$ ipython --no-banner

In [1]: import numpy as np

In [2]: from numpy import linalg as LA

In [3]: np.set_printoptions(precision=2, suppress=True, linewidth=140, sign=" ")

In [4]: def rd(a):
   ...:     return np.round(a, 2) + 0
   ...: 

In [5]: rng = np.random.default_rng(880)

In [6]: idx = rng.integers(0, 3, 4)

In [7]: mat = np.array([[3, -2, 3, 2], [2, 2, -2, 0], [-3, -3, 3, 2], [0, 3, -1, -1]]) * (idx[:, None] == idx)

In [8]: print(mat)
[[ 3  0  3  0]
 [ 0  2  0  0]
 [-3  0  3  0]
 [ 0  3  0 -1]]

In [9]: np.einsum("ii->", mat)
Out[9]: np.int64(7)

In [10]: rd(np.poly(mat))
Out[10]: array([  1.,  -7.,  22.,  -6., -36.])

In [11]: np.einsum("ij,ji->", mat, mat)
Out[11]: np.int64(5)

In [12]: rd(LA.det(2 * mat)), rd(LA.det(mat))
Out[12]: (np.float64(-576.0), np.float64(-36.0))

In [13]: rd(LA.det(mat[::-1]))
Out[13]: np.float64(-36.0)

In [14]: rd(LA.det(mat.T))
Out[14]: np.float64(-36.0)

In [15]: Y = mat / LA.norm(mat, axis=1, keepdims=True)

In [16]: C2 = Y @ Y.T

In [17]: (np.abs(C2) > 0.9).astype(int)
Out[17]: 
array([[ 1,  0,  0,  0],
       [ 0,  1,  0,  1],
       [ 0,  0,  1,  0],
       [ 0,  1,  0,  1]])

In [18]: rd(LA.norm(Y, axis=1))
Out[18]: array([ 1.,  1.,  1.,  1.])

In [19]: print(np.degrees(np.arccos(np.clip(C2[1, 0], -1, 1))))
90.0

In [20]: print(rd(C2[1]))
[ 0.    1.    0.    0.95]

In [21]: idx = rng.permutation(4)

In [22]: idx
Out[22]: array([ 0,  2,  1,  3])

In [23]: Y = mat[idx][:, idx]

In [24]: np.trace(Y)
Out[24]: np.int64(7)

In [25]: rd(LA.det(Y)), rd(LA.det(mat[idx]))
Out[25]: (np.float64(-36.0), np.float64(36.0))

In [26]: rd(np.sort(np.abs(LA.eigvals(Y))))
Out[26]: array([ 1.  ,  2.  ,  4.24,  4.24])

In [27]: mat @ mat
Out[27]: 
array([[  0,   0,  18,   0],
       [  0,   4,   0,   0],
       [-18,   0,   0,   0],
       [  0,   3,   0,   1]])

In [28]: LA.matrix_power(mat, 4)
Out[28]: 
array([[-324,    0,    0,    0],
       [   0,   16,    0,    0],
       [   0,    0, -324,    0],
       [   0,   15,    0,    1]])

In [29]: print((mat != 0).astype(int))
[[ 1  0  1  0]
 [ 0  1  0  0]
 [ 1  0  1  0]
 [ 0  1  0  1]]

In [30]: print(np.flatnonzero(LA.matrix_power((mat != 0) + (mat.T != 0) + np.eye(4), 4)[2]))
[ 0  2]

In [31]: rd(np.sort(LA.eigvals(mat).real))
Out[31]: array([-1.,  2.,  3.,  3.])

In [32]: mat @ mat
Out[32]: 
array([[  0,   0,  18,   0],
       [  0,   4,   0,   0],
       [-18,   0,   0,   0],
       [  0,   3,   0,   1]])

In [33]: J = np.load("dump.npy")

In [34]: J
Out[34]: 
array([[-1., -1.,  0.,  0.],
       [-1.,  1., -1.,  0.],
       [ 0., -1.,  2., -1.],
       [ 0.,  0., -1.,  2.]])

In [35]: O, V = LA.qr(J[:, :3])[0], LA.qr(J[:, 3:])[0]

In [36]: s = LA.svd(O.T @ V, compute_uv=False)

In [37]: rd(LA.norm(O @ O.T - V @ V.T, 2))
Out[37]: np.float64(1.0)

In [38]: print(rd(np.degrees(np.arccos(s.clip(0, 1)))))
[ 27.51]

In [39]: np.abs(J).max()
Out[39]: np.float64(2.0)

In [40]: np.count_nonzero(J)
Out[40]: np.int64(10)

In [41]: print(J.mean(axis=0))
[-0.5  -0.25  0.    0.25]

In [42]: print(J.shape)
(4, 4)

In [43]: rd(LA.norm(J))
Out[43]: np.float64(4.0)

In [44]: J - J[0]
Out[44]: 
array([[ 0.,  0.,  0.,  0.],
       [ 0.,  2., -1.,  0.],
       [ 1.,  0.,  2., -1.],
       [ 1.,  1., -1.,  2.]])

In [45]: print(J.sum(axis=0))
[-2. -1.  0.  1.]

In [46]: idx = rng.permutation(4)

In [47]: idx
Out[47]: array([ 3,  2,  1,  0])

In [48]: Y = J[idx][:, idx]

In [49]: np.allclose(Y, J)
Out[49]: False

In [50]: rd(np.sort(np.abs(LA.eigvals(Y))))
Out[50]: array([ 0.49,  1.47,  1.7 ,  3.27])

In [51]: rd(LA.det(Y)), rd(LA.det(J[idx]))
Out[51]: (np.float64(-4.0), np.float64(-4.0))

In [52]: [round(float(LA.det(J[:i, :i])), 2) + 0 for i in range(1, 5)]
Out[52]: [-1.0, -2.0, -3.0, -4.0]

In [53]: Y = LA.inv(J)

In [54]: rd(LA.det(J) * LA.det(Y))
Out[54]: np.float64(1.0)

In [55]: rd(LA.slogdet(J)[0])
Out[55]: np.float64(-1.0)

In [56]: (np.abs(Y) > 1e-9).astype(int)
Out[56]: 
array([[ 1,  1,  1,  1],
       [ 1,  1,  1,  1],
       [ 1,  1,  1,  1],
       [ 1,  1,  1,  1]])

In [57]: m1 = np.load("test7.npy")

In [58]: print(m1)
[[ 5.  4.  0.  0.  4.  4.]
 [ 4.  5.  0.  0.  4.  4.]
 [ 0.  0.  5.  4.  0.  0.]
 [ 0.  0.  4.  5.  0.  0.]
 [ 4.  4.  0.  0.  5.  4.]
 [ 4.  4.  0.  0.  4.  5.]]

In [59]: x0 = np.array([-1, 0, 3, 1, -3, -2])

In [60]: target = m1 @ x0

In [61]: beta, lr = np.zeros(6), 1 / LA.norm(m1, 2) ** 2

In [62]: for i in range(30):
    ...:     beta -= lr * m1.T @ (m1 @ beta - target)
    ...:     if i % 5 == 0: print(i, round(LA.norm(m1 @ beta - target), 2))
    ...: 
0 18.51
5 4.39
10 2.64
15 2.51
20 2.46
25 2.42

In [63]: rd(beta)
Out[63]: array([-1.45, -1.35,  2.1 ,  1.9 , -1.65, -1.55])

In [64]: Y = m1[0, 0] * m1[1:] - np.outer(m1[1:, 0], m1[0])

In [65]: print(Y)
[[  0.   9.   0.   0.   4.   4.]
 [  0.   0.  25.  20.   0.   0.]
 [  0.   0.  20.  25.   0.   0.]
 [  0.   4.   0.   0.   9.   4.]
 [  0.   4.   0.   0.   4.   9.]]

In [66]: np.flatnonzero(~Y.round(6).any(axis=1))
Out[66]: array([], dtype=int64)

In [67]: blk = np.stack([Y, 3 * Y, Y[::-1]])

In [68]: blk.shape
Out[68]: (3, 5, 6)

In [69]: LA.matrix_rank(blk.reshape(3, -1))
Out[69]: np.int64(2)

In [70]: Y = np.array([[1, 1], [1, 2]])

In [71]: Z = np.kron(Y, J)

In [72]: LA.matrix_rank(Z)
Out[72]: np.int64(8)

In [73]: rd(LA.norm(Z, 2)), rd(LA.norm(Y, 2) * LA.norm(J, 2))
Out[73]: (np.float64(8.57), np.float64(8.57))

In [74]: Z.shape
Out[74]: (8, 8)

In [75]: feats = np.loadtxt("x.csv", delimiter=",")

In [76]: feats
Out[76]: 
array([[ 2.,  0., -2.,  2.,  0., -2., -1.,  0.,  0.],
       [ 2., -2.,  0., -2.,  0., -1., -1.,  0.,  0.],
       [ 2.,  2., -1., -2.,  0.,  2., -1.,  0.,  0.],
       [ 1.,  1.,  1.,  1.,  0.,  1., -1.,  0.,  0.],
       [ 0.,  0.,  0.,  0., -2.,  0.,  0.,  1.,  2.],
       [ 2., -2.,  1., -2.,  0.,  0.,  2.,  0.,  0.],
       [-2., -2.,  1.,  1.,  0., -1., -1.,  0.,  0.],
       [ 0.,  0.,  0.,  0., -1.,  0.,  0.,  0.,  2.],
       [ 0.,  0.,  0.,  0., -2.,  0.,  0.,  1., -1.]])

In [77]: def softmax(z):
    ...:     e = np.exp(z - z.max(axis=-1, keepdims=True))
    ...:     return e / e.sum(axis=-1, keepdims=True)
    ...: 

In [78]: rd(softmax(feats[1] + 5))
Out[78]: array([ 0.6 ,  0.01,  0.08,  0.01,  0.08,  0.03,  0.03,  0.08,  0.08])

In [79]: print(rd(softmax(feats[1])))
[ 0.6   0.01  0.08  0.01  0.08  0.03  0.03  0.08  0.08]

In [80]: rd(softmax(10 * feats[1]))
Out[80]: array([ 1.,  0.,  0.,  0.,  0.,  0.,  0.,  0.,  0.])

In [81]: S = feats @ feats.T / np.sqrt(9)

In [82]: print(rd(softmax(S)[1] @ feats))
[ 1.93 -1.83  0.15 -1.85 -0.03 -0.74 -0.4   0.01  0.02]
